$ python -q
>>> import numpy as np
>>> from numpy import linalg as LA
>>> np.set_printoptions(suppress=True, linewidth=120)
>>> rng = np.random.default_rng(45470)
>>> E = rng.normal(size=(31, 4))
>>> E = 5 * E / LA.norm(E, axis=1, keepdims=True)
>>> E.round(1)
array([[ 3.5, -1. , -0.9,  3.3],
       [ 0.2,  1.2,  3.1,  3.7],
       [ 0.9, -4.8, -0.7, -0.6],
       [ 0.3, -1.9,  3.6,  2.8],
       [-1.7, -0.5,  4.1,  2.3],
       [-0.2, -2. ,  3.6, -2.8],
       [ 1.8,  1.3, -4.3, -1.1],
       [ 2.3, -0.4, -3. ,  3.2],
       [ 1.4, -4.5,  1.3, -0.9],
       [ 0.2, -1.4,  4.3, -2.2],
       [-0.1,  3.4, -1.5,  3.3],
       [ 4.7,  1.4, -0.6, -0.9],
       [ 0.1,  2.9,  3.5,  2.1],
       [-4.9,  0.4,  1.1,  0.4],
       [ 2.5,  2.4, -0.1,  3.6],
       [ 0.3,  3.4, -2.7,  2.4],
       [ 4.4,  1. ,  1.8,  1.2],
       [-2.6,  3.7, -2.2, -0.2],
       [ 1.2, -1.5, -0.3, -4.6],
       [ 1.6,  3.9,  2.7, -0.1],
       [ 1.2,  1.2, -4.1, -2.2],
       [ 1.4,  3.4, -0.2,  3.4],
       [-1.3, -1.6,  1.6,  4.3],
       [ 1.1,  0.1, -2.4, -4.3],
       [-0.2,  2.7,  4. ,  1.4],
       [ 0.2,  1.3,  1.8,  4.5],
       [ 4.4,  0.6, -1.9, -1.1],
       [-0.4, -2.2, -4.1,  1.7],
       [ 3.1, -0.1,  3.8, -0.9],
       [ 1. ,  1.4, -4.4,  1.5],
       [-3.5,  1.1, -0.8,  3.3]])
>>> Ac = E - E.mean(axis=0)
>>> evecs = LA.svd(Ac)[2][:2]
>>> B = Ac - Ac @ evecs.T @ evecs
>>> np.round(B.std(axis=0), 1)
array([1.9, 1.6, 0.6, 1.1])
>>> np.round(np.cov(Ac @ evecs.T, rowvar=False), 1) + 0
array([[8.5, 0. ],
       [0. , 7.6]])
>>> np.round((Ac @ evecs.T).std(axis=0), 1)
array([2.9, 2.7])
>>> LA.norm(B, axis=1).round(6).argmax()
np.int64(13)
>>> vec = np.array([1, 3, -3, -2])
>>> rhs = E @ vec
>>> b, lr = np.zeros(4), 1 / LA.norm(E, 2) ** 2
>>> for i in range(8):
...     b -= lr * E.T @ (E @ b - rhs)
...     if i % 2 == 0: print(i, round(LA.norm(E @ b - rhs), 1))
... 
0 16.9
2 5.2
4 1.6
6 0.5
>>> b.round(1)
array([ 1.,  3., -3., -2.])
>>> labels = E[:, 0] > np.median(E[:, 0])
>>> u = E[labels].mean(axis=0) - E[~labels].mean(axis=0)
>>> u.round(1)
array([ 3.1,  0.3, -2. , -1.7])
>>> ((E - E.mean(axis=0)) @ u > 0).astype(int)
array([1, 0, 1, 0, 0, 0, 1, 1, 1, 0, 0, 1, 0, 0, 1, 1, 1, 0, 1, 0, 1, 0, 0, 1, 0, 0, 1, 1, 1, 1, 0])
>>> labels = rng.permutation(4)
>>> B = E[:, labels] * rng.choice([-1, 1], 4)
>>> print(B.round(1))
[[ 3.3 -3.5  0.9 -1. ]
 [ 3.7 -0.2 -3.1  1.2]
 [-0.6 -0.9  0.7 -4.8]
 [ 2.8 -0.3 -3.6 -1.9]
 [ 2.3  1.7 -4.1 -0.5]
 [-2.8  0.2 -3.6 -2. ]
 [-1.1 -1.8  4.3  1.3]
 [ 3.2 -2.3  3.  -0.4]
 [-0.9 -1.4 -1.3 -4.5]
 [-2.2 -0.2 -4.3 -1.4]
 [ 3.3  0.1  1.5  3.4]
 [-0.9 -4.7  0.6  1.4]
 [ 2.1 -0.1 -3.5  2.9]
 [ 0.4  4.9 -1.1  0.4]
 [ 3.6 -2.5  0.1  2.4]
 [ 2.4 -0.3  2.7  3.4]
 [ 1.2 -4.4 -1.8  1. ]
 [-0.2  2.6  2.2  3.7]
 [-4.6 -1.2  0.3 -1.5]
 [-0.1 -1.6 -2.7  3.9]
 [-2.2 -1.2  4.1  1.2]
 [ 3.4 -1.4  0.2  3.4]
 [ 4.3  1.3 -1.6 -1.6]
 [-4.3 -1.1  2.4  0.1]
 [ 1.4  0.2 -4.   2.7]
 [ 4.5 -0.2 -1.8  1.3]
 [-1.1 -4.4  1.9  0.6]
 [ 1.7  0.4  4.1 -2.2]
 [-0.9 -3.1 -3.8 -0.1]
 [ 1.5 -1.   4.4  1.4]
 [ 3.3  3.5  0.8  1.1]]
>>> Uu, _, VT = LA.svd(E.T @ B)
>>> print(np.round(LA.lstsq(E, B)[0], 1) + 0)
[[ 0. -1.  0.  0.]
 [ 0.  0.  0.  1.]
 [ 0.  0. -1.  0.]
 [ 1.  0.  0.  0.]]
>>> labels
array([3, 0, 2, 1])
>>> mat = np.loadtxt("arr.csv", delimiter=",")
>>> mat
array([[ -0.3,  -5.9,   4.4, -19.9,   0.2],
       [ -1.2,  -4.5,   5.3, -20.5,   1.2],
       [ -0.1,  -6.1,   4.9, -21.2,   0.1],
       [ -0.3,  -5.6,   4.2, -20.3,  -0.4],
       [ -1.1,  -4.8,   4. , -19.2,  -0.3],
       [ -0.6,  -4.4,   5.5, -18.5,  -0.4],
       [ -0.6,  -4.3,   4.7, -20.6,   1. ],
       [ -0.5,  -4.8,   4.2, -19.6,   1.1],
       [  1.9,  -3.7,   5.6, -20.7,   0.8],
       [  0.1,  -6.6,   4.8, -20.8,  -0.6],
       [ -0.3,  -4.2,   2.9, -19.7,  -0.2],
       [ -1.5,  -4.7,   6.4, -18.7,  -1.8],
       [  0.8,  -3.9,   5.8, -20. ,  -1.8],
       [  0.7,  -7.4,   5.3, -21.6,   1.1],
       [ -0.9,  -5.4,   6. , -19.5,   0.7],
       [  0.4,  -5.8,   4.8, -19.5,  -0.6],
       [  1.7,  -5.2,   4.1, -18.8,  -1. ],
       [ -2.2,  -5.3,   4.1, -20.1,  -0.6],
       [  0.8,  -4.9,   4.8, -20.5,  -0.6],
       [  0.2,  -6. ,   4.6, -19.1,  -1. ],
       [ -0.6,  -5. ,   5.7, -19.5,  -1.9],
       [  0.1,  -5.2,   6.1, -20. ,   0.3],
       [ -0.9,  -4. ,   6.4, -20.4,  -0.1],
       [  0.1,  -4.9,   4.6, -21.6,   0.3],
       [  0.5,  -5. ,   6. , -20.1,   0.6],
       [  1.5,  -5.2,   5.4, -18.6,  -1.2],
       [ -1.1,  -4.3,   4.8, -20.4,   0.8],
       [  0.2,  -4.9,   6.7, -20.5,   1.3],
       [  1.4,  -5.8,   6.4, -19.1,   0.8],
       [  0.2,  -5.4,   5.6, -18.9,  -0.2],
       [  0.4,  -5.7,   4.5, -19. ,   0.3],
       [ -1.5,  -4.5,   6.9, -19.2,   0.5],
       [ -2.9,  -5.8,   5.5, -20.1,   0.4],
       [  0.6,  -5.2,   5.3, -19.1,   0.9],
       [ -0.5,  -4.8,   5. , -21.1,   0.4],
       [  0.4,  -5.6,   4.3, -18.4,  -0.9],
       [ -0.2,  -5.4,   5.7, -20.7,   0.3],
       [ -1. ,  -5.7,   4.3, -19.9,  -0.1],
       [  0. ,  -5. ,   6.4, -19.7,   0.4]])
>>> basis = mat[[32, 9]].astype(float)
>>> for _ in range(3):
...     labels = LA.norm(mat[:, None] - basis, axis=-1).argmin(axis=1)
...     basis = np.array([mat[labels == j].mean(axis=0) for j in range(2)])
... 
>>> labels
array([1, 0, 1, 1, 0, 0, 0, 1, 1, 1, 1, 0, 1, 1, 0, 1, 1, 0, 1, 1, 0, 1, 0, 1, 1, 1, 0, 1, 1, 1, 1, 0, 0, 1, 1, 1, 1,
       0, 1])
>>> np.abs(basis[1] - basis[0]).argmax()
np.int64(0)
>>> basis.round(1) + 0
array([[ -1.2,  -4.8,   5.4, -19.7,   0. ],
       [  0.4,  -5.3,   5.1, -19.9,   0. ]])
>>> np.bincount(labels)
array([13, 26])
>>> np.round(basis[1] - basis[0], 1)
array([ 1.6, -0.5, -0.3, -0.2,  0.1])
>>> Ac = mat - mat.mean(axis=0)
>>> evecs = LA.svd(Ac)[2][:1]
>>> B = Ac - Ac @ evecs.T @ evecs
>>> np.round(np.diag(evecs.T @ evecs), 1) + 0
array([0.4, 0. , 0. , 0.2, 0.3])
>>> LA.norm(B, axis=1).round(6).argmax()
np.int64(13)
>>> np.round(B.std(axis=0), 1)
array([0.7, 0.7, 0.9, 0.7, 0.6])
>>> np.round(LA.norm(B) / LA.norm(Ac), 1)
np.float64(0.8)
>>> C2 = np.cov(mat, rowvar=False)
>>> print(round(float(np.corrcoef(mat[:, 2], mat[:, 0])[0, 1]), 1))
0.0
>>> np.argwhere(np.triu(np.abs(np.corrcoef(mat.T)) > 0.8, 1))
array([], shape=(0, 2), dtype=int64)
>>> np.round(np.polyfit(mat[:, 2], mat[:, 0], 1), 1) + 0
array([ 0. , -0.2])
>>> np.round(LA.eigvalsh(C2)[::-1], 1)
array([1.1, 1. , 0.8, 0.5, 0.4])
>>> np.median(mat, axis=0)
array([ -0.1,  -5.2,   5.3, -19.9,   0.2])
>>> np.round(mat.std(axis=0), 1)
array([1. , 0.7, 0.9, 0.8, 0.8])
>>> print(C2.shape)
(5, 5)
>>> print(np.round(np.corrcoef(mat.T), 1) + 0)
[[ 1.  -0.1  0.   0.1 -0.1]
 [-0.1  1.   0.2  0.1  0. ]
 [ 0.   0.2  1.   0.   0.2]
 [ 0.1  0.1  0.   1.  -0.4]
 [-0.1  0.   0.2 -0.4  1. ]]
>>> np.argsort(-mat.std(axis=0).round(6), kind="stable")
array([0, 2, 4, 3, 1])
>>> B = np.array([[0, 2, 0],
...     [0, 1, 0],
...     [1, 2, 2],
...     [2, 1, 1],
...     [2, 0, 0],
...     [0, 2, 1],
...     [2, 2, 1]])
>>> basis = np.array([[2, 3, 1, 0, 3, 3, 5, 1, 0, 5, 2, 3, 4],
...     [3, 2, 0, 5, 0, 0, 4, 2, 5, 2, 4, 0, 0],
...     [3, 4, 1, 2, 3, 1, 4, 1, 3, 2, 0, 0, 4]])
>>> W0 = B @ basis
>>> W0
array([[ 6,  4,  0, 10,  0,  0,  8,  4, 10,  4,  8,  0,  0],
       [ 3,  2,  0,  5,  0,  0,  4,  2,  5,  2,  4,  0,  0],
       [14, 15,  3, 14,  9,  5, 21,  7, 16, 13, 10,  3, 12],
       [10, 12,  3,  7,  9,  7, 18,  5,  8, 14,  8,  6, 12],
       [ 4,  6,  2,  0,  6,  6, 10,  2,  0, 10,  4,  6,  8],
       [ 9,  8,  1, 12,  3,  1, 12,  5, 13,  6,  8,  0,  4],
       [13, 14,  3, 12,  9,  7, 22,  7, 13, 16, 12,  6, 12]])
>>> print(np.round(W0 @ LA.pinv(W0) @ W0, 1) + 0)
[[ 6.  4.  0. 10.  0.  0.  8.  4. 10.  4.  8.  0.  0.]
 [ 3.  2.  0.  5.  0.  0.  4.  2.  5.  2.  4.  0.  0.]
 [14. 15.  3. 14.  9.  5. 21.  7. 16. 13. 10.  3. 12.]
 [10. 12.  3.  7.  9.  7. 18.  5.  8. 14.  8.  6. 12.]
 [ 4.  6.  2.  0.  6.  6. 10.  2.  0. 10.  4.  6.  8.]
 [ 9.  8.  1. 12.  3.  1. 12.  5. 13.  6.  8.  0.  4.]
 [13. 14.  3. 12.  9.  7. 22.  7. 13. 16. 12.  6. 12.]]
>>> np.unique(W0.round(6), axis=0).shape
(7, 13)
>>> np.abs(np.diag(LA.qr(W0)[1])) > 1e-9
array([ True,  True,  True, False, False, False, False])
>>> np.allclose(W0[:-1].T @ LA.lstsq(W0[:-1].T, W0[-1])[0], W0[-1])
True
>>> B = np.array([[1, -1], [-3, 3], [0, 2]])
>>> J = np.kron(np.eye(3, dtype=int), B)
>>> print(J)
[[ 1 -1  0  0  0  0]
 [-3  3  0  0  0  0]
 [ 0  2  0  0  0  0]
 [ 0  0  1 -1  0  0]
 [ 0  0 -3  3  0  0]
 [ 0  0  0  2  0  0]
 [ 0  0  0  0  1 -1]
 [ 0  0  0  0 -3  3]
 [ 0  0  0  0  0  2]]
>>> C2 = J.T @ J
>>> LA.matrix_rank(C2)
np.int64(6)
>>> C2
array([[ 10, -10,   0,   0,   0,   0],
       [-10,  14,   0,   0,   0,   0],
       [  0,   0,  10, -10,   0,   0],
       [  0,   0, -10,  14,   0,   0],
       [  0,   0,   0,   0,  10, -10],
       [  0,   0,   0,   0, -10,  14]])
